% ipython --no-banner

In [1]: import numpy as np

In [2]: np.set_printoptions(suppress=True, linewidth=140)

In [3]: def rnd(a):
   ...:     return np.round(a, 2) + 0
   ...: 

In [4]: J = np.load("a.npy")

In [5]: J
Out[5]: 
array([[ 2.32, -0.09, -0.01, -0.11],
       [ 0.47,  0.09, -0.05,  1.44],
       [-2.52,  0.19,  0.03,  0.31],
       [ 5.33,  0.11,  0.06, -1.03],
       [-3.7 ,  0.13, -0.05,  1.02],
       [ 8.05,  0.37, -0.02, -0.32],
       [-2.29, -0.2 ,  0.02, -0.43],
       [-7.96,  0.07,  0.04,  1.29],
       [ 2.55,  0.29,  0.03,  1.16],
       [-2.77, -0.04, -0.09, -2.17],
       [-4.94, -0.34, -0.03,  0.56],
       [-5.97, -0.27,  0.02, -0.97],
       [-5.62,  0.13, -0.07,  1.76],
       [-4.43,  0.15,  0.01, -0.27],
       [ 1.98,  0.04, -0.02,  1.38],
       [-3.97,  0.08, -0.03, -1.25],
       [-6.82, -0.03,  0.03, -1.1 ],
       [ 4.11,  0.08,  0.06,  0.89],
       [ 8.03, -0.6 , -0.01, -0.68],
       [-1.12,  0.28,  0.02, -0.42],
       [-0.72,  0.12,  0.05,  1.07],
       [ 0.02, -0.21,  0.02, -0.57]])

In [6]: Xc = J - J.mean(axis=0)

In [7]: left, sv, Vt = np.linalg.svd(Xc, full_matrices=False)

In [8]: np.abs(Vt[0]).argmax()
Out[8]: np.int64(0)

In [9]: np.abs(left[:, 0]).argmax()
Out[9]: np.int64(5)

In [10]: rnd(np.abs(Vt[-1]))
Out[10]: array([0.  , 0.02, 1.  , 0.  ])

In [11]: rnd(sv)
Out[11]: array([21.07,  4.92,  0.99,  0.19])

In [12]: rnd(Xc.mean(axis=0))
Out[12]: array([0., 0., 0., 0.])

In [13]: P = J @ np.linalg.solve(J.T @ J, J.T)

In [14]: rnd(P @ J[:, 1])
Out[14]: 
array([-0.09,  0.09,  0.19,  0.11,  0.13,  0.37, -0.2 ,  0.07,  0.29, -0.04, -0.34, -0.27,  0.13,  0.15,  0.04,  0.08, -0.03,  0.08, -0.6 ,
        0.28,  0.12, -0.21])

In [15]: rnd(np.linalg.eigvalsh(P))
Out[15]: array([0., 0., 0., 0., 0., 0., 0., 0., 0., 0., 0., 0., 0., 0., 0., 0., 0., 0., 1., 1., 1., 1.])

In [16]: np.linalg.matrix_rank(np.eye(22) - P)
Out[16]: np.int64(18)

In [17]: np.allclose(P @ P, P)
Out[17]: True

In [18]: rnd(np.diag(P))
Out[18]: array([0.02, 0.16, 0.07, 0.21, 0.14, 0.33, 0.07, 0.26, 0.13, 0.44, 0.21, 0.19, 0.31, 0.08, 0.11, 0.15, 0.2 , 0.16, 0.48, 0.11, 0.12, 0.06])
